$ python3 -q
>>> import numpy as np
>>> from numpy import linalg as LA
>>> np.set_printoptions(precision=2, suppress=True, linewidth=100)
>>> M = np.load("a.npy")
>>> M
array([[ 166,   94,  -76,   18,   45,  -38],
       [  94,  310,  -74,  110,   11, -100],
       [ -76,  -74,  145,   -7, -111,   -9],
       [  18,  110,   -7,  139,   -8,  -77],
       [  45,   11, -111,   -8,  252,  -42],
       [ -38, -100,   -9,  -77,  -42,  103]])
>>> w, evecs = LA.eigh(M)
>>> round(float(w.sum()), 2), np.trace(M)
(1115.0, np.int64(1115))
>>> np.unique(w.round(6) + 0, return_counts=True)[1]
array([1, 1, 1, 1, 1, 1])
>>> np.abs(evecs[:, -1])
array([0.37, 0.7 , 0.32, 0.3 , 0.3 , 0.3 ])
>>> np.round(evecs.T @ evecs, 2) + 0
array([[1., 0., 0., 0., 0., 0.],
       [0., 1., 0., 0., 0., 0.],
       [0., 0., 1., 0., 0., 0.],
       [0., 0., 0., 1., 0., 0.],
       [0., 0., 0., 0., 1., 0.],
       [0., 0., 0., 0., 0., 1.]])
>>> evecs @ np.diag(w) @ evecs.T
array([[ 166.,   94.,  -76.,   18.,   45.,  -38.],
       [  94.,  310.,  -74.,  110.,   11., -100.],
       [ -76.,  -74.,  145.,   -7., -111.,   -9.],
       [  18.,  110.,   -7.,  139.,   -8.,  -77.],
       [  45.,   11., -111.,   -8.,  252.,  -42.],
       [ -38., -100.,   -9.,  -77.,  -42.,  103.]])
>>> Q, evecs = LA.qr(M[:, :5])[0], LA.qr(M[:, 5:])[0]
>>> sv = LA.svd(Q.T @ evecs, compute_uv=False)
>>> sv
array([1.])
>>> Lm = LA.cholesky(M)
>>> np.diag(Lm) ** 2
array([166.  , 256.77, 106.47,  96.6 , 159.05,  16.39])
>>> Lm @ Lm.T
array([[ 166.,   94.,  -76.,   18.,   45.,  -38.],
       [  94.,  310.,  -74.,  110.,   11., -100.],
       [ -76.,  -74.,  145.,   -7., -111.,   -9.],
       [  18.,  110.,   -7.,  139.,   -8.,  -77.],
       [  45.,   11., -111.,   -8.,  252.,  -42.],
       [ -38., -100.,   -9.,  -77.,  -42.,  103.]])
>>> vec = np.array([-2, -3, 0, 0, 1, -1])
>>> y = M @ vec
>>> beta, lr = np.zeros(6), 1 / LA.norm(M, 2) ** 2
>>> for i in range(40):
...     beta -= lr * M.T @ (M @ beta - y)
...     if i % 10 == 0: print(i, round(LA.norm(M @ beta - y), 2))
... 
0 428.01
10 126.73
20 55.4
30 31.97
>>> beta
array([-1.79, -2.61,  0.79,  0.08,  1.45, -0.15])
>>> round(LA.cond(M), 2)
np.float64(58.94)
>>> r0, r1 = M[0], M[2]
>>> r0 @ r0
np.int64(45961)
>>> r0 @ r1
np.int64(-35371)
>>> pr = (r0 @ r1) / (r0 @ r0) * r0
>>> LA.matrix_rank(np.outer(r0, r1))
np.int64(1)
>>> pr
array([-127.75,  -72.34,   58.49,  -13.85,  -34.63,   29.24])
>>> A = np.load("case17.npy")
>>> A
array([[ 2,  2, -3, -3],
       [12,  7,  7, 12]])
>>> Y = np.array([[4, 9], [7, 6]])
>>> basis = np.kron(Y, A)
>>> basis.shape
(4, 8)
>>> Y = A / LA.norm(A, axis=1, keepdims=True)
>>> G = Y @ Y.T
>>> np.argwhere(np.triu(np.abs(G) > 0.95, 1))
array([], shape=(0, 2), dtype=int64)
>>> np.round(np.degrees(np.arccos(np.clip(G[1, 0], -1, 1))), 2)
np.float64(100.93)
>>> r0 = np.array([0, 2, 0])
>>> np.polyval(r0, A[1])
array([24, 14, 14, 24])
>>> np.convolve(A[1], r0)
array([ 0, 24, 14, 14, 24,  0])
>>> vec = np.array([-1, 1, -3, 2])
>>> a = np.maximum(A @ vec, 0)
>>> a
array([3, 0])
>>> np.maximum(A @ vec, 0) - np.maximum(-A @ vec, 0)
array([ 3, -2])
>>> A.T @ a
array([ 6,  6, -9, -9])
>>> np.maximum(A @ (3 * vec), 0)
array([9, 0])
>>> arr = np.load("sample16.npy")
>>> arr
array([[4., 0., 3.],
       [0., 4., 0.],
       [3., 0., 4.]])
>>> # splits into 2 blocks
>>> w, evecs = LA.eigh(arr)
>>> vec = np.array([1, 2, 0])
>>> evecs * np.maximum(w, 0) @ evecs.T
array([[4., 0., 3.],
       [0., 4., 0.],
       [3., 0., 4.]])
>>> np.abs(arr).sum(axis=1).max(), np.abs(w).max()
(np.float64(7.0), np.float64(7.0))
>>> Q = arr.astype(float).copy()
>>> for j in range(3):
...     Q[:, j] -= Q[:, :j] @ (Q[:, :j].T @ Q[:, j])
...     Q[:, j] /= LA.norm(Q[:, j])
... 
>>> np.round(Q.T @ arr, 2) + 0
array([[5. , 0. , 4.8],
       [0. , 4. , 0. ],
       [0. , 0. , 1.4]])
>>> Q
array([[ 0.8,  0. , -0.6],
       [ 0. ,  1. ,  0. ],
       [ 0.6,  0. ,  0.8]])
>>> feats = np.load("w.npy")
>>> feats
array([[ 0.,  0.,  0.,  0., -5.],
       [ 0.,  0.,  0.,  0., -8.],
       [ 0.,  0.,  0.,  0.,  1.],
       [ 0.,  0.,  0.,  0.,  2.],
       [-5., -8.,  1.,  2.,  0.]])
>>> # symmetric, so the eigenvalues are real
>>> np.unique(feats.round(6), axis=0).shape
(5, 5)
>>> np.round(np.trace(LA.pinv(feats) @ feats), 2)
np.float64(2.0)
>>> LA.lstsq(feats[:-1].T, feats[-1])[2]
np.int32(1)
>>> np.round(np.poly(feats), 2) + 0
array([  1.,   0., -94.,   0.,   0.,   0.])
>>> np.kron(np.eye(2, dtype=int), feats)
array([[ 0.,  0.,  0.,  0., -5.,  0.,  0.,  0.,  0., -0.],
       [ 0.,  0.,  0.,  0., -8.,  0.,  0.,  0.,  0., -0.],
       [ 0.,  0.,  0.,  0.,  1.,  0.,  0.,  0.,  0.,  0.],
       [ 0.,  0.,  0.,  0.,  2.,  0.,  0.,  0.,  0.,  0.],
       [-5., -8.,  1.,  2.,  0., -0., -0.,  0.,  0.,  0.],
       [ 0.,  0.,  0.,  0., -0.,  0.,  0.,  0.,  0., -5.],
       [ 0.,  0.,  0.,  0., -0.,  0.,  0.,  0.,  0., -8.],
       [ 0.,  0.,  0.,  0.,  0.,  0.,  0.,  0.,  0.,  1.],
       [ 0.,  0.,  0.,  0.,  0.,  0.,  0.,  0.,  0.,  2.],
       [-0., -0.,  0.,  0.,  0., -5., -8.,  1.,  2.,  0.]])
>>> np.einsum("ii->", feats)
np.float64(0.0)
>>> np.einsum("ij,ji->", feats, feats)
np.float64(188.0)
>>> np.round(LA.eigvals(feats), 2) + 0
array([-9.7,  0. ,  9.7,  0. ,  0. ])
>>> np.round(LA.det(2 * feats), 2), np.round(LA.det(feats), 2)
(np.float64(0.0), np.float64(0.0))
>>> np.round(LA.det(feats.T), 2)
np.float64(0.0)
>>> np.argsort(-LA.norm(feats, axis=0).round(6), kind="stable")[:3]
array([4, 1, 0])
>>> LA.cond(feats) > 100
np.True_
>>> J = np.array([[3, 2, 0, 0, 0, 0],
...     [2, 0, 0, 0, 0, 0],
...     [0, 1, 0, 0, 0, 0],
...     [0, 0, 3, 2, 0, 0],
...     [0, 0, 2, 0, 0, 0],
...     [0, 0, 0, 1, 0, 0],
...     [0, 0, 0, 0, 3, 2],
...     [0, 0, 0, 0, 2, 0],
...     [0, 0, 0, 0, 0, 1]])
>>> Y = np.c_[J[:, :5] @ np.array([[4, 7, 3, 8, 1],
...     [7, 0, 0, 5, 4],
...     [5, 0, 6, 3, 5],
...     [1, 9, 3, 4, 3],
...     [6, 9, 9, 4, 8]]), np.array([-2, 1, 1, 2, 1, -1, 0, 3, -2])]
>>> Y
array([[26, 21,  9, 34, 11, -2],
       [ 8, 14,  6, 16,  2,  1],
       [ 7,  0,  0,  5,  4,  1],
       [17, 18, 24, 17, 21,  2],
       [10,  0, 12,  6, 10,  1],
       [ 1,  9,  3,  4,  3, -1],
       [18, 27, 27, 12, 24,  0],
       [12, 18, 18,  8, 16,  3],
       [ 0,  0,  0,  0,  0, -2]])
>>> np.round(LA.lstsq(J, Y[:, 0])[0], 2) + 0
array([4., 7., 5., 1., 6., 0.])
>>> LA.matrix_rank(Y)
np.int64(6)
>>> LA.matrix_rank(np.c_[J, Y])
np.int64(7)
>>> blk = np.stack([Y, -3 * Y, Y[::-1]])
>>> blk.shape
(3, 9, 6)
>>> def softmax(z):
...     e = np.exp(z - z.max(axis=-1, keepdims=True))
...     return e / e.sum(axis=-1, keepdims=True)
... 
>>> softmax(J[6] + 4)
array([0.03, 0.03, 0.03, 0.03, 0.64, 0.23])
>>> softmax(J[6])
array([0.03, 0.03, 0.03, 0.03, 0.64, 0.23])
>>> scores = J @ J.T / np.sqrt(6)
>>> np.round(softmax(scores), 2) + 0
array([[0.91, 0.05, 0.01, 0.  , 0.  , 0.  , 0.  , 0.  , 0.  ],
       [0.49, 0.22, 0.04, 0.04, 0.04, 0.04, 0.04, 0.04, 0.04],
       [0.21, 0.09, 0.14, 0.09, 0.09, 0.09, 0.09, 0.09, 0.09],
       [0.  , 0.  , 0.  , 0.91, 0.05, 0.01, 0.  , 0.  , 0.  ],
       [0.04, 0.04, 0.04, 0.49, 0.22, 0.04, 0.04, 0.04, 0.04],
       [0.09, 0.09, 0.09, 0.21, 0.09, 0.14, 0.09, 0.09, 0.09],
       [0.  , 0.  , 0.  , 0.  , 0.  , 0.  , 0.91, 0.05, 0.01],
       [0.04, 0.04, 0.04, 0.04, 0.04, 0.04, 0.49, 0.22, 0.04],
       [0.09, 0.09, 0.09, 0.09, 0.09, 0.09, 0.21, 0.09, 0.14]])
>>> softmax(scores)[6] @ J
array([0.02, 0.01, 0.02, 0.01, 2.84, 1.83])
